>>> import numpy as np
>>> np.set_printoptions(precision=1, suppress=True, linewidth=160, sign=" ")
>>> feats = np.load("run12.npy")
>>> print(feats)
[[  1   9   3   9   2  -6   1   4   4]
 [  5   7   3   7   2  -6   7   6   5]
 [  3   5   8   0   3 -16   8   1   5]
 [  8   9   3   2   5  -6   3   2   0]]
>>> x0 = np.array([0, 1, 6, 6, 3, 4, 6, 2, 7])
>>> h1 = np.maximum(feats @ x0, 0)
>>> print(np.flatnonzero(h1 > 1e-9))
[ 0  1  2  3]
>>> print(feats.T @ h1)
[ 1460  2794  1549  2015   995 -3098  1891  1435  1525]
>>> print(np.tanh(feats @ x0))
[ 1.  1.  1.  1.]
>>> f, g = feats[1], feats[0]
>>> print(f @ g)
231
>>> p = (f @ g) / (f @ f) * f
>>> print(p)
[ 4.1  5.7  2.5  5.7  1.6 -4.9  5.7  4.9  4.1]
>>> print(np.round(np.linalg.norm(f + g) ** 2 + np.linalg.norm(f - g) ** 2, 1))
1054.0
>>> print(g - p)
[-3.1  3.3  0.5  3.3  0.4 -1.1 -4.7 -0.9 -0.1]
>>> print(np.linalg.matrix_rank(np.outer(f, g)))
1
>>> W1 = np.array([[2, 0, 0, -1, -2, 2],
...     [2, -2, -1, -1, -2, -2],
...     [-1, -1, -2, 2, -1, 2],
...     [0, 2, 0, 1, 0, 2],
...     [-2, 2, -1, 0, -2, -2],
...     [1, -2, 0, 1, -1, -1],
...     [-1, 1, 2, -1, 0, 2],
...     [-2, 2, 1, -1, 0, 0],
...     [0, 0, -1, 0, -2, -1]])
>>> b = np.array([-4, 5, 4, -4, 5, 0])
>>> hid = np.maximum(feats @ W1 + b, 0)
>>> print((hid > 0).astype(int))
[[ 0  1  0  0  0  1]
 [ 0  1  1  0  0  1]
 [ 0  1  0  0  0  1]
 [ 1  1  0  0  0  1]]
>>> W2 = np.array([[-2, -8], [5, 6], [-5, 8], [-6, 2], [5, 5], [7, 9]])
>>> print((hid @ W2).round(6).argmax(axis=1))
[ 1  1  1  1]
